$ python3 -q
>>> import numpy as np
>>> import numpy.linalg as la
>>> np.set_printoptions(suppress=True, linewidth=120)
>>> M = np.array([[0, 0, 0, 0, 0, 0],
...     [0, 0, 0, 0, 0, 0],
...     [0, 0, 0, 0, 0, 0],
...     [0, -24, -3, 0, -24, -3],
...     [18, 18, 24, 18, 18, 24],
...     [0, -24, -18, 0, -24, -18]])
>>> la.lstsq(M[:-1].T, M[-1])[2]
np.int32(2)
>>> Uu, sigma, Vt = la.svd(M)
>>> np.argmax(sigma[:-1] / (sigma[1:] + 1e-6)) + 1
np.int64(3)
>>> sigma.round(1) + 0
array([67.9, 26.5, 10.2,  0. ,  0. ,  0. ])
>>> other = Uu[:, :3] @ np.diag(sigma[:3]) @ Vt[:3]
>>> other.round(1) + 0
array([[  0.,   0.,   0.,   0.,   0.,   0.],
       [  0.,   0.,   0.,   0.,   0.,   0.],
       [  0.,   0.,   0.,   0.,   0.,   0.],
       [  0., -24.,  -3.,   0., -24.,  -3.],
       [ 18.,  18.,  24.,  18.,  18.,  24.],
       [  0., -24., -18.,   0., -24., -18.]])
>>> np.round(la.norm(M - other) / la.norm(M), 1)
np.float64(0.0)
>>> la.matrix_rank(M, rtol=0.05)
np.int64(3)
>>> def softmax(z):
...     e = np.exp(z - z.max(axis=-1, keepdims=True))
...     return e / e.sum(axis=-1, keepdims=True)
... 
>>> np.round(softmax(M).sum(axis=1), 1)
array([1., 1., 1., 1., 1., 1.])
>>> print(np.round(softmax(M[4]), 1) + 0)
[0.  0.  0.5 0.  0.  0.5]
>>> np.round(softmax(M[4] + 3), 1) + 0
array([0. , 0. , 0.5, 0. , 0. , 0.5])
>>> S = M @ M.T / np.sqrt(6)
>>> print(np.round(softmax(S), 1) + 0)
[[0.2 0.2 0.2 0.2 0.2 0.2]
 [0.2 0.2 0.2 0.2 0.2 0.2]
 [0.2 0.2 0.2 0.2 0.2 0.2]
 [0.  0.  0.  0.  0.  1. ]
 [0.  0.  0.  0.  1.  0. ]
 [0.  0.  0.  0.  0.  1. ]]
>>> np.round(softmax(S + np.triu(np.full(S.shape, -np.inf), 1)), 1) + 0
array([[1. , 0. , 0. , 0. , 0. , 0. ],
       [0.5, 0.5, 0. , 0. , 0. , 0. ],
       [0.3, 0.3, 0.3, 0. , 0. , 0. ],
       [0. , 0. , 0. , 1. , 0. , 0. ],
       [0. , 0. , 0. , 0. , 1. , 0. ],
       [0. , 0. , 0. , 0. , 0. , 1. ]])
>>> print(softmax(S).round(6).argmax(axis=1))
[0 0 0 5 4 5]
>>> softmax(S)[4] @ M
array([18., 18., 24., 18., 18., 24.])
>>> x0 = np.array([-2, 3, -3, 0, -1, 3])
>>> h1 = np.maximum(M @ x0, 0)
>>> np.maximum(M @ (3 * x0), 0)
array([0, 0, 0, 0, 0, 0])
>>> h1
array([0, 0, 0, 0, 0, 0])
>>> np.tanh(M @ x0)
array([ 0.,  0.,  0., -1.,  0., -1.])
>>> np.flatnonzero(h1 > 1e-9)
array([], dtype=int64)
>>> M.T @ h1
array([0, 0, 0, 0, 0, 0])
>>> feats = 0.5 ** np.abs(np.subtract.outer(np.arange(4), np.arange(4)))
>>> feats.round(1)
array([[1. , 0.5, 0.2, 0.1],
       [0.5, 1. , 0.5, 0.2],
       [0.2, 0.5, 1. , 0.5],
       [0.1, 0.2, 0.5, 1. ]])
>>> # equal to its transpose
>>> proj = np.triu(np.array([[-3, -3, -1, -3], [1, -3, 0, -3], [2, 0, 0, 1], [-1, 3, 0, 2]]), 1) + np.eye(4)
>>> other = proj @ feats @ la.inv(proj)
>>> round(la.det(other), 1)
np.float64(0.4)
>>> np.round(proj @ feats - feats @ proj, 1)
array([[-2.1, -1.2, -3. ,  0. ],
       [-0.4,  0.8, -1. ,  1. ],
       [ 0.1,  1. ,  0.8,  2.2],
       [ 0. ,  0.4,  0.1,  0.6]])
>>> np.trace(other), np.trace(feats)
(np.float64(4.0), np.float64(4.0))
>>> mat = np.load("case7.npy")
>>> mat
array([[ 0.2,  0.5, -0.2,  0. ,  0.2, -0.2,  0. ],
       [-2.2, -3.7, -3.4, -3.7, -1. , -6.4, -6. ],
       [-5.7, -2.7, -7.1, -7.1, -3.3, -2.8, -2.4]])
>>> u = np.array([-2, 2])
>>> np.polyval(u, mat[0])
array([1.6, 1. , 2.4, 2. , 1.6, 2.4, 2. ])
>>> np.convolve(mat[0], u)
array([-0.4, -0.6,  1.4, -0.4, -0.4,  0.8, -0.4,  0. ])
>>> x0 = np.array([0, 3, 3, 0, 0, 1, 0])
>>> mat @ np.eye(7)[3]
array([ 0. , -3.7, -7.1])
>>> print(mat @ np.ones(7))
[  0.5 -26.4 -31.1]
>>> print(np.round((mat * x0).sum(axis=1), 1))
[  0.7 -27.7 -32.2]
>>> W1 = np.array([[0, 0, 2, 1, 0],
...     [2, 0, 1, 1, 0],
...     [0, 2, 0, 0, 0],
...     [1, 0, 0, 1, 0],
...     [1, 1, 1, 2, 2],
...     [1, 2, 0, 1, 1],
...     [2, 0, 2, 0, 1]])
>>> b = np.array([5, 1, -3, 4, 4])
>>> hid = np.maximum(mat @ W1 + b, 0)
>>> hid.round(1)
array([[6. , 0.4, 0. , 4.9, 4.2],
       [0. , 0. , 0. , 0. , 0. ],
       [0. , 0. , 0. , 0. , 0. ]])
>>> cent = np.array([[0, 7, 0], [6, 7, 4], [0, 3, 0], [7, 1, 2], [0, 9, 0]])
>>> W1 @ cent
array([[ 7,  7,  2],
       [ 7, 18,  2],
       [12, 14,  8],
       [ 7,  8,  2],
       [20, 37,  8],
       [19, 31, 10],
       [ 0, 29,  0]])
>>> hid @ cent
array([[36.7, 87.5, 11.4],
       [ 0. ,  0. ,  0. ],
       [ 0. ,  0. ,  0. ]])
>>> J = np.load("x.npy")
>>> J
array([[-2, -1, -3,  0,  3,  3],
       [ 0, -1, -3,  2,  2,  1],
       [ 0,  0,  2,  2, -3,  1],
       [ 0,  0,  0,  3,  0,  0],
       [ 0,  0,  0,  0,  0, -3],
       [ 0,  0,  0,  0,  0, -1]])
>>> # null space of dimension 1
>>> rk = la.matrix_rank(J)
>>> rk
np.int64(5)
>>> ns = la.svd(J)[2][rk:].T
>>> np.round(J @ ns, 1) + 0
array([[0.],
       [0.],
       [0.],
       [0.],
       [0.],
       [0.]])
>>> print([int(la.matrix_rank(J[:i])) for i in range(1, len(J) + 1)])
[1, 2, 3, 4, 5, 5]
>>> ns.shape
(6, 1)
>>> [int(la.matrix_rank(la.matrix_power(J, p))) for p in range(1, 7)]
[5, 5, 5, 5, 5, 5]
>>> np.prod(np.diag(J)), round(float(la.det(J)), 1)
(np.int64(0), 0.0)
>>> J @ J
array([[  4,   3,   3,  -8,   1, -22],
       [  0,   1,  -3,  -2,   7, -11],
       [  0,   0,   4,  10,  -6,  10],
       [  0,   0,   0,   9,   0,   0],
       [  0,   0,   0,   0,   0,   3],
       [  0,   0,   0,   0,   0,   1]])
>>> Uu, sigma, Vt = la.svd(J)
>>> sigma.round(1) + 0
array([7.3, 4.5, 3.6, 1.2, 0.8, 0. ])
>>> other = Uu[:, :5] @ np.diag(sigma[:5]) @ Vt[:5]
>>> round(float(np.abs(J - other).max()), 1)
0.0
>>> print(la.matrix_rank(J, rtol=0.05))
5
>>> print(la.matrix_rank(other))
5
>>> round(float(la.norm(J - other) / la.norm(J)), 1)
0.0
>>> F = np.loadtxt("arr.csv", delimiter=",")
>>> F
array([[-0.1, -0.4, -0.7, -0.6,  0.1,  1. ],
       [ 0.5, -0.5, -0.5, -0.1, -0.1,  1. ],
       [ 1. , -1. , -0.6, -1. , -0.9, -0.2],
       [ 0.2,  0.8,  0.7,  0.8, -0.6, -0.5],
       [-0.8, -0.2, -0.8, -1. ,  0.2, -1. ],
       [ 0.4, -0.8,  1. ,  1. ,  1. ,  1. ],
       [-0.4, -0.5, -0.2, -0.1,  0.7,  0.4],
       [-0.6,  0.6,  0.5,  1. ,  0.7,  1. ],
       [ 0.9,  0.6,  0.9,  1. , -0.9,  0.8],
       [ 0.8,  0.8, -0.2,  0. , -1. ,  0.7],
       [ 1. , -0.1,  0.2, -0.1, -1. ,  0.9],
       [-0.9, -0.7, -1. , -1. ,  0.7, -1. ],
       [-1. ,  0.6,  0. ,  1. ,  1. ,  1. ],
       [ 0.8, -0.2,  0.7,  0.7, -0.2,  0.4],
       [-1. ,  0.7, -0.2, -0.2,  0.8, -1. ],
       [-0.7, -0.3,  0.6,  0.9,  1. ,  0.8],
       [ 0. ,  0.2,  0.9,  1. ,  0.9,  0.9],
       [-0.9,  1. ,  0.9,  0.9, -0.5, -1. ],
       [ 0.7, -0.1,  0.5,  0.9,  0. ,  1. ],
       [-1. , -0.4,  0.2,  0.8,  1. ,  0.6],
       [-0.9, -0.8, -0.2, -0.8,  1. , -1. ],
       [-0.5, -0.7, -0.5, -1. ,  0.6, -1. ],
       [-1. ,  1. ,  0.4, -0.2,  0.3, -1. ],
       [ 1. , -1. , -0.7, -0.9,  0.1,  1. ],
       [ 0.1, -0.8, -0.7, -1. ,  0.3, -0.8]])
>>> proj = F @ la.solve(F.T @ F, F.T)
>>> np.round(la.eigvalsh(proj), 1) + 0
array([0., 0., 0., 0., 0., 0., 0., 0., 0., 0., 0., 0., 0., 0., 0., 0., 0., 0., 0., 1., 1., 1., 1., 1., 1.])
>>> print(round(np.trace(proj), 1))
6.0
>>> print(np.allclose(proj @ proj, proj))
True
>>> np.round(proj @ F[:, 3], 1) + 0
array([-0.6, -0.1, -1. ,  0.8, -1. ,  1. , -0.1,  1. ,  1. ,  0. , -0.1, -1. ,  1. ,  0.7, -0.2,  0.9,  1. ,  0.9,
        0.9,  0.8, -0.8, -1. , -0.2, -0.9, -1. ])
>>> cen = F - F.mean(axis=0)
>>> Uu, sigma, Vt = la.svd(cen, full_matrices=False)
>>> np.round(sigma ** 2 / (sigma ** 2).sum(), 1) + 0
array([0.4, 0.3, 0.2, 0.1, 0. , 0. ])
>>> np.round(cen.mean(axis=0), 1) + 0
array([0., 0., 0., 0., 0., 0.])
>>> np.round((sigma ** 2).sum() ** 2 / (sigma ** 4).sum(), 1)
np.float64(3.2)
>>> np.round(Vt[0] * np.sign(Vt[0, np.abs(Vt[0]).argmax()]), 1)
array([ 0.3,  0.2,  0.4,  0.6, -0.1,  0.6])
>>> x0 = np.array([2, 3, 1, 0, 2, 0])
>>> y = F @ x0
>>> print(np.round(la.lstsq(F, y)[0], 1) + 0)
[2. 3. 1. 0. 2. 0.]
>>> y.round(1)
array([-1.9, -1.2, -3.4,  2.3, -2.6,  1.4, -1.1,  2.5,  2.7,  1.8, -0.1, -3.5,  1.8,  1.3,  1.5,  0.3,  3.3,  1.1,
        1.6, -1. , -2.4, -2.4,  2. , -1.5, -2.3])
>>> rng = np.random.default_rng(48824)
>>> y = y + 0.3 * rng.normal(size=25)
>>> y.round(1)
array([-1.5, -1.6, -3.6,  2.5, -3.1,  1.2, -1.5,  2.9,  2.3,  2.2, -0.1, -3.6,  1.3,  1. ,  1.4,  0.4,  3.5,  1.2,
        1.8, -0.8, -2.4, -1.7,  2.1, -0.6, -2.4])
>>> b, *_ = la.lstsq(F, y)
>>> np.round(F.T @ (y - F @ b), 1) + 0
array([0., 0., 0., 0., 0., 0.])
>>> b.round()
array([ 2.,  3.,  1., -1.,  2.,  0.])
>>> [round(float(la.norm(la.solve(F.T @ F + lam * np.eye(6), F.T @ y))), 2) for lam in (0, 1, 10, 100)]
[4.57, 2.72, 1.35, 0.4]
>>> print(b.round(1))
[ 2.   3.2  1.4 -0.5  2.1  0.2]
>>> other = feats / np.sqrt((feats ** 2).mean(axis=1, keepdims=True))
>>> np.round(la.norm(other, axis=1), 1)
array([2., 2., 2., 2.])
>>> la.matrix_rank(feats - feats.mean(axis=1, keepdims=True))
np.int64(3)
>>> x0 = np.array([0, 1, 2, 2, 2, 3, 2])
>>> h1 = np.maximum(mat @ x0, 0)
>>> np.round(np.maximum(mat @ x0, 0) - np.maximum(-mat @ x0, 0), 1)
array([ -0.1, -51.1, -50.9])
>>> mat.T @ h1
array([0., 0., 0., 0., 0., 0., 0.])
>>> print(mat * (h1 > 1e-9)[:, None])
[[ 0.  0. -0.  0.  0. -0.  0.]
 [-0. -0. -0. -0. -0. -0. -0.]
 [-0. -0. -0. -0. -0. -0. -0.]]
>>> K = rng.normal(size=(23, 5)) + 5 * np.array([0, 0, 2, 1, 2])
>>> K.round(1) + 0
array([[-1.3,  1.1, 10.9,  3.4, 10.6],
       [-0.6,  1.9,  7.6,  5.3,  9.4],
       [ 0.3,  0. , 10.6,  4.9,  8.9],
       [ 1.6,  1.2,  9.5,  4.2, 10.5],
       [ 0. , -0.2, 10. ,  7.3,  9.6],
       [ 1.3, -2.2,  7.3,  5.6, 12.2],
       [-0.3,  1. , 10.1,  4.5,  9. ],
       [ 0. , -1. ,  9.4,  3.3, 10.1],
       [-0.7,  0.1, 10. ,  5.3, 10.9],
       [ 1. , -1.6, 12.5,  6.3,  9.8],
       [-0.6,  2.1, 11.1,  5.3,  9.6],
       [ 1.5, -0.9,  9.6,  3.1,  8.9],
       [-0.1,  1. ,  8.9,  3.1, 11.1],
       [ 0.6, -1.3, 10.9,  6.1, 10.9],
       [ 0.1, -0.8,  9.5,  4.5,  9.9],
       [ 1.2, -0.9,  8.9,  5.5, 13. ],
       [ 0.5,  0. , 10.2,  4.8, 10.8],
       [-0.2, -0.2, 12.5,  4.6, 11.1],
       [ 0.2,  0.6, 10.1,  4.4,  9.9],
       [-1.2, -0.6, 11. ,  5.6,  7.1],
       [-0.4, -1.1, 10.5,  3.9,  9. ],
       [ 0.2,  2.9,  9.1,  3.6,  9.8],
       [-1.2,  0. , 11.4,  4.6,  9.7]])
>>> x0 = np.array([1, 1, 1, -2, -1])
>>> y = K @ x0
>>> np.round(la.solve(K.T @ K, K.T @ y), 1)
array([ 1.,  1.,  1., -2., -1.])
>>> np.round(la.pinv(K) @ K, 1) + 0
array([[1., 0., 0., 0., 0.],
       [0., 1., 0., 0., 0.],
       [0., 0., 1., 0., 0.],
       [0., 0., 0., 1., 0.],
       [0., 0., 0., 0., 1.]])
>>> y = y + 0.3 * rng.normal(size=23)
>>> y.round(1)
array([ -6.6, -11.2,  -8. ,  -6. , -14. , -17.4,  -7.2,  -8. , -12.1, -10.6,  -7.7,  -4.6,  -7.4, -12.8, -10.6, -14.7,
        -9.2,  -8.1,  -7.7,  -8.8,  -7.4,  -4.7,  -8.7])
>>> b, *_ = la.lstsq(K, y)
>>> b.round(1)
array([ 1.1,  1. ,  1.1, -2. , -1. ])
>>> K @ K
Traceback (most recent call last):
  File "<python-input-114>", line 1, in <module>
    K @ K
    ~~^~~
ValueError: matmul: Input operand 1 has a mismatch in its core dimension 0, with gufunc signature (n?,k),(k,m?)->(n?,m?) (size 23 is different from 5)
>>> gram = K.T @ K
>>> np.round(la.svd(K, compute_uv=False) ** 2, 1)
array([5213.5,   49.4,   38.9,   20.3,    9.6])
>>> print(round(float(np.trace(gram)), 1), np.round((K ** 2).sum(), 1))
5331.7 5331.7
>>> print(np.allclose(gram, gram.T))
True
>>> other = K / la.norm(K, axis=1, keepdims=True)
>>> gram = other @ other.T
>>> gram[13].round(1)
array([1., 1., 1., 1., 1., 1., 1., 1., 1., 1., 1., 1., 1., 1., 1., 1., 1., 1., 1., 1., 1., 1., 1.])
>>> (gram - 2 * np.eye(23)).round(6).argmax(axis=1)
array([22,  8, 17, 18, 13, 15, 18, 14, 16,  2,  6,  7,  0, 14, 16,  5, 18, 20, 16, 22, 17, 10, 17])
>>> x0 = np.array([1, 0, -2, 0, -1])
>>> y = K @ x0
>>> b, lr = np.zeros(5), 1 / la.norm(K, 2) ** 2
>>> for i in range(8):
...     b -= lr * K.T @ (K @ b - y)
...     if i % 2 == 0: print(i, round(la.norm(K @ b - y), 1))
... 
0 7.9
2 7.8
4 7.7
6 7.5
>>> round(float(la.cond(K)), 1)
23.3
>>> blk = np.stack([F, 3 * F, F[::-1]])
>>> np.round(np.einsum("bij,cij->bc", blk, blk), 1)
array([[ 82.7, 248.2,   6.6],
       [248.2, 744.7,  19.9],
       [  6.6,  19.9,  82.7]])
>>> print(np.round(la.norm(blk, axis=(1, 2)), 1))
[ 9.1 27.3  9.1]
>>> la.matrix_rank(blk.reshape(3, -1))
np.int64(2)
>>> print(la.matrix_rank(blk))
[6 6 6]
>>> W0 = np.load("a.npy")
>>> W0
array([[ 14, -13, -11,  -6],
       [ 15,  -9,  -9,  -3],
       [  5,  -3,  -3,  -1],
       [ -3, -12,  -6,  -9],
       [  5,  -3,  -3,  -1],
       [  8, -14, -10,  -8],
       [ 14, -13, -11,  -6],
       [ 13, -17, -13,  -9],
       [  9, -10,  -8,  -5]])
>>> # rows 2 and 4 are equal
>>> cen = F - F.mean(axis=0)
>>> V = la.svd(cen)[2][:4]
>>> other = cen - cen @ V.T @ V
>>> np.round(np.diag(V.T @ V), 1)
array([0.6, 0.8, 0.6, 0.5, 0.6, 0.9])
>>> np.round(np.cov(cen @ V.T, rowvar=False), 1) + 0
array([[1.4, 0. , 0. , 0. ],
       [0. , 1. , 0. , 0. ],
       [0. , 0. , 0.6, 0. ],
       [0. , 0. , 0. , 0.2]])
>>> round(la.norm(other) / la.norm(cen), 1)
np.float64(0.1)
>>> print(la.norm(other, axis=1).round(6).argmax())
22
>>> cent = np.array([[1.2, -1.4, 2.4], [0.0, -1.6, 0.2]])
>>> m1 = np.array([[0, -1],
...     [0, 2],
...     [2, 1],
...     [0, -1],
...     [-3, -3],
...     [2, -3],
...     [-1, 2],
...     [0, -1],
...     [0, -2],
...     [-3, 2],
...     [-1, 0],
...     [-1, 2],
...     [-2, 3],
...     [0, -1],
...     [-2, 0],
...     [2, -1],
...     [2, 1],
...     [-2, -2],
...     [-1, 1],
...     [0, 3],
...     [-3, 0],
...     [3, 1],
...     [-1, -1],
...     [2, -1],
...     [3, 2],
...     [-1, -3],
...     [3, 0]]) @ cent + 0.3 * rng.normal(size=(27, 3))
>>> m1.round(1)
array([[ 0.3,  1.9, -0.4],
       [-0.1, -3.3, -0.1],
       [ 2.5, -4.2,  4.7],
       [ 0.6,  1.6, -0.3],
       [-4.1,  8.8, -7.7],
       [ 2.4,  2.3,  4.2],
       [-1.3, -1.6, -2.3],
       [ 0.2,  2.2, -0.3],
       [ 0.5,  3.5,  0.1],
       [-4. ,  1. , -7. ],
       [-0.9,  1.9, -2.2],
       [-1.4, -1.8, -1.9],
       [-2.1, -1.8, -3.6],
       [ 0.5,  1.5, -0.9],
       [-2.4,  2.5, -4.7],
       [ 2. , -1.5,  4.5],
       [ 2.4, -4.6,  4.4],
       [-2.3,  6.1, -4.8],
       [-0.8,  0.1, -1.9],
       [-0.4, -4.6,  0.3],
       [-3.5,  4.1, -7.1],
       [ 3.6, -5.9,  7.5],
       [-1. ,  3.1, -2.5],
       [ 3.1, -0.5,  4.4],
       [ 3.3, -7.6,  8.1],
       [-1. ,  6.4, -3.5],
       [ 3.4, -4.3,  6.9]])
>>> D = la.norm(m1[:, None] - m1[None], axis=-1)
>>> D.shape
(27, 27)
>>> print(np.round(la.norm(m1 - m1.mean(axis=0), axis=1), 1))
[ 1.7  3.5  7.1  1.5 12.1  5.5  3.   2.   3.4  7.9  2.8  2.9  4.4  1.6  5.5  5.5  7.1  7.8  1.9  4.8  8.6 10.4  3.8
  5.6 11.9  7.1  9.1]
>>> D[1].round(1)
array([ 5.2,  0. ,  5.6,  4.9, 14.8,  7.5,  3. ,  5.5,  6.8,  9. ,  5.6,  2.7,  4.3,  4.9,  7.7,  5.4,  5.3, 10.7,
        3.9,  1.4, 10.7,  8.8,  6.8,  6.3,  9.9, 10.3,  7.9])
>>> np.flatnonzero(D[1] < D.mean() / 2)
array([ 1,  6, 11, 19])
>>> np.round(la.norm(m1, axis=1), 1)
array([ 1.9,  3.3,  6.8,  1.7, 12.4,  5.4,  3.1,  2.2,  3.5,  8.1,  3. ,  2.9,  4.5,  1.8,  5.8,  5.2,  6.8,  8.1,
        2.1,  4.6,  8.9, 10.2,  4.1,  5.4, 11.6,  7.3,  8.8])
